% ipython --no-banner

In [1]: import numpy as np

In [2]: np.set_printoptions(precision=3, suppress=True, linewidth=120, sign=" ")

In [3]: data = np.load("case9.npy")

In [4]: data
Out[4]: 
array([[ 1.   ,  0.   ,  0.   ,  0.   ,  0.   ,  0.   ,  0.   ],
       [ 0.   ,  1.   ,  0.   ,  0.   ,  0.   ,  0.   ,  0.   ],
       [ 0.   ,  0.   ,  1.   ,  0.   ,  0.   ,  0.   ,  0.   ],
       [ 0.   ,  0.   ,  0.   ,  0.809, -0.588,  0.   ,  0.   ],
       [ 0.   ,  0.   ,  0.   ,  0.588,  0.809,  0.   ,  0.   ],
       [ 0.   ,  0.   ,  0.   ,  0.   ,  0.   ,  1.   ,  0.   ],
       [ 0.   ,  0.   ,  0.   ,  0.   ,  0.   ,  0.   ,  1.   ]])

In [5]: # splits into 6 blocks

In [6]: def softmax(z):
   ...:     e = np.exp(z - z.max(axis=-1, keepdims=True))
   ...:     return e / e.sum(axis=-1, keepdims=True)
   ...: 

In [7]: np.round(softmax(10 * data[5]), 3) + 0
Out[7]: array([ 0.,  0.,  0.,  0.,  0.,  1.,  0.])

In [8]: softmax(data[5] + 5)
Out[8]: array([ 0.115,  0.115,  0.115,  0.115,  0.115,  0.312,  0.115])

In [9]: scores = data @ data.T / np.sqrt(7)

In [10]: softmax(scores)[5] @ data
Out[10]: array([ 0.134,  0.134,  0.134,  0.187,  0.03 ,  0.196,  0.134])

In [11]: softmax(scores)
Out[11]: 
array([[ 0.196,  0.134,  0.134,  0.134,  0.134,  0.134,  0.134],
       [ 0.134,  0.196,  0.134,  0.134,  0.134,  0.134,  0.134],
       [ 0.134,  0.134,  0.196,  0.134,  0.134,  0.134,  0.134],
       [ 0.134,  0.134,  0.134,  0.196,  0.134,  0.134,  0.134],
       [ 0.134,  0.134,  0.134,  0.134,  0.196,  0.134,  0.134],
       [ 0.134,  0.134,  0.134,  0.134,  0.134,  0.196,  0.134],
       [ 0.134,  0.134,  0.134,  0.134,  0.134,  0.134,  0.196]])

In [12]: softmax(scores).round(6).argmax(axis=1)
Out[12]: array([ 0,  1,  2,  3,  4,  5,  6])

In [13]: softmax(scores + np.triu(np.full(scores.shape, -np.inf), 1))
Out[13]: 
array([[ 1.   ,  0.   ,  0.   ,  0.   ,  0.   ,  0.   ,  0.   ],
       [ 0.407,  0.593,  0.   ,  0.   ,  0.   ,  0.   ,  0.   ],
       [ 0.289,  0.289,  0.422,  0.   ,  0.   ,  0.   ,  0.   ],
       [ 0.224,  0.224,  0.224,  0.327,  0.   ,  0.   ,  0.   ],
       [ 0.183,  0.183,  0.183,  0.183,  0.267,  0.   ,  0.   ],
       [ 0.155,  0.155,  0.155,  0.155,  0.155,  0.226,  0.   ],
       [ 0.134,  0.134,  0.134,  0.134,  0.134,  0.134,  0.196]])

In [14]: feats = np.loadtxt("x.csv", delimiter=",")

In [15]: feats
Out[15]: 
array([[  0.,   0.,   0.,   0.],
       [  0.,   0.,   0.,   0.],
       [ -9.,  12.,   6.,  -8.],
       [-24.,   0.,  16.,   0.]])

In [16]: np.linalg.cond(feats) > 100
Out[16]: np.True_

In [17]: np.linalg.matrix_rank(feats, rtol=0.1)
Out[17]: np.int64(2)

In [18]: round(np.linalg.norm(feats, 2) / np.linalg.norm(feats), 3)
Out[18]: np.float64(0.921)

In [19]: np.argsort(-np.linalg.norm(feats, axis=0).round(6), kind="stable")[:3]
Out[19]: array([ 0,  2,  1])

In [20]: rng = np.random.default_rng(897551)

In [21]: lab = rng.permutation(4)

In [22]: lab
Out[22]: array([ 0,  2,  3,  1])

In [23]: B = feats[lab][:, lab]

In [24]: B
Out[24]: 
array([[  0.,   0.,   0.,   0.],
       [ -9.,   6.,  -8.,  12.],
       [-24.,  16.,   0.,   0.],
       [  0.,   0.,   0.,   0.]])

In [25]: round(np.linalg.det(B), 3), np.round(np.linalg.det(feats[lab]), 3)
Out[25]: (np.float64(0.0), np.float64(0.0))

In [26]: np.diag(B)
Out[26]: array([ 0.,  6.,  0.,  0.])

In [27]: np.linalg.cond(B) > 100
Out[27]: np.True_

In [28]: [round(float(x), 3) for x in np.linalg.svd(B, compute_uv=False)[:3]]
Out[28]: [31.313, 13.285, 0.0]

In [29]: rank = np.linalg.matrix_rank(feats)

In [30]: rank
Out[30]: np.int64(2)

In [31]: null = np.linalg.svd(feats)[2][rank:].T

In [32]: np.allclose(feats @ null, 0)
Out[32]: True

In [33]: [int(np.linalg.matrix_rank(np.delete(feats, i, axis=0))) for i in range(4)]
Out[33]: [2, 2, 1, 1]

In [34]: np.round(feats @ np.linalg.pinv(feats) @ feats, 3) + 0
Out[34]: 
array([[  0.,   0.,   0.,   0.],
       [  0.,   0.,   0.,   0.],
       [ -9.,  12.,   6.,  -8.],
       [-24.,   0.,  16.,   0.]])

In [35]: np.allclose(feats[:-1].T @ np.linalg.lstsq(feats[:-1].T, feats[-1])[0], feats[-1])
Out[35]: False

In [36]: W0 = np.load("block12.npy")

In [37]: W0
Out[37]: 
array([[  0,   0,   0,   0,   0,   0,   0],
       [  8,   6,  10,   4,   0,  10,  12],
       [  0,   0,   0,   0,   0,   0,   0],
       [  0,   0,   0,   0,   0,   0,   0],
       [  8,  12,   8,   4,   6,   8,  10],
       [  9,   0,   0,   0,   0,   1,   3],
       [  6,   9,   8,   4,   3,   6,   8],
       [  0,   0,   0,   0,   0,   0,   0],
       [ 13,  21,  11,   6,  14,  15,  17],
       [  0,   0,   0,   0,   0,   0,   0],
       [  0,   0,   1,   2,   0,   0,   0],
       [  0,   0,   0,   0,   0,   0,   0],
       [  8,   9,   9,   4,   3,   9,  11],
       [  7,  21,   8,   6,  14,   6,   8],
       [ 14,  18,   9,   4,  12,  15,  17],
       [ 11,   9,   7,   2,   4,  11,  13]])

In [38]: d = np.linalg.norm(W0[:, None] - W0[None], axis=-1)

In [39]: (d + 1e9 * np.eye(16)).round(6).argmin(axis=1)
Out[39]: array([  2,  12,   0,   0,  12,   0,  12,   0,  14,   0,   0,   0,   1,   4,   8,  12])

In [40]: d.shape
Out[40]: (16, 16)

In [41]: np.flatnonzero(d[10] < d.mean() / 2)
Out[41]: array([  0,   2,   3,   7,   9,  10,  11])

In [42]: np.linalg.matrix_rank(W0, rtol=0.1)
Out[42]: np.int64(3)

In [43]: np.linalg.cond(W0) > 100
Out[43]: np.True_

In [44]: round(float(np.linalg.norm(W0, 2) / np.linalg.norm(W0)), 3)
Out[44]: 0.967

In [45]: B = W0 + rng.integers(-2, 3, (16, 6)) @ rng.integers(-2, 3, (6, 7))

In [46]: B
Out[46]: 
array([[-3, -2, -5, -1, -1, -2, -4],
       [10, 10, 10,  2,  0, 14, 14],
       [-6, -3,  1, -4,  1,  4, -3],
       [-7, -1, -7, -1, -2,  1, -5],
       [13, 14, 11,  2,  9, 10, 15],
       [14,  6,  6,  3,  5, -6,  7],
       [ 6,  9,  3,  8,  7,  3, 14],
       [ 3, -1, -1, -2, -3,  8,  3],
       [14, 23, 15,  3, 12, 16, 13],
       [ 2,  2,  3,  1, -4, -2, -4],
       [-4,  4, -3, -1,  7, -2,  1],
       [-6,  4, -3, -6,  4,  2, -3],
       [ 4,  7,  7,  3,  3, 10,  9],
       [ 6, 15,  4,  4,  6, 16,  6],
       [10, 22,  9, -1, 17, 12, 13],
       [ 9,  6, -1,  4,  0, 18, 16]])

In [47]: np.abs(B - W0).sum(axis=1)
Out[47]: array([ 18,  14,  22,  24,  22,  36,  22,  21,  17,  18,  25,  28,  12,  33,  25,  29])

In [48]: C2 = np.cov(B, rowvar=False)

In [49]: np.argsort(-B.std(axis=0).round(6), kind="stable")
Out[49]: array([ 1,  6,  5,  0,  2,  4,  3])

In [50]: np.linalg.eigvalsh(C2)[::-1]
Out[50]: array([ 231.918,   36.969,   30.073,   13.394,    5.857,    4.304,    1.035])

In [51]: np.polyfit(B[:, 1], B[:, 3], 1)
Out[51]: array([ 0.188, -0.475])

In [52]: np.median(B, axis=0)
Out[52]: array([ 5. ,  6. ,  3. ,  1.5,  3.5,  6. ,  6.5])

In [53]: np.argwhere(np.triu(np.abs(np.corrcoef(B.T)) > 0.8, 1))
Out[53]: 
array([[ 0,  2],
       [ 0,  6],
       [ 1,  2],
       [ 1,  4]])

In [54]: cent = W0[[12, 11]].astype(float)

In [55]: for _ in range(7):
    ...:     lab = np.linalg.norm(W0[:, None] - cent, axis=-1).argmin(axis=1)
    ...:     cent = np.array([W0[lab == j].mean(axis=0) for j in range(2)])
    ...: 

In [56]: lab
Out[56]: array([ 1,  0,  1,  1,  0,  1,  0,  1,  0,  1,  1,  1,  0,  0,  0,  0])

In [57]: np.bincount(lab)
Out[57]: array([ 8,  8])

In [58]: cent[1] - cent[0]
Out[58]: array([ -8.25 , -13.125,  -8.625,  -4.   ,  -7.   ,  -9.875, -11.625])
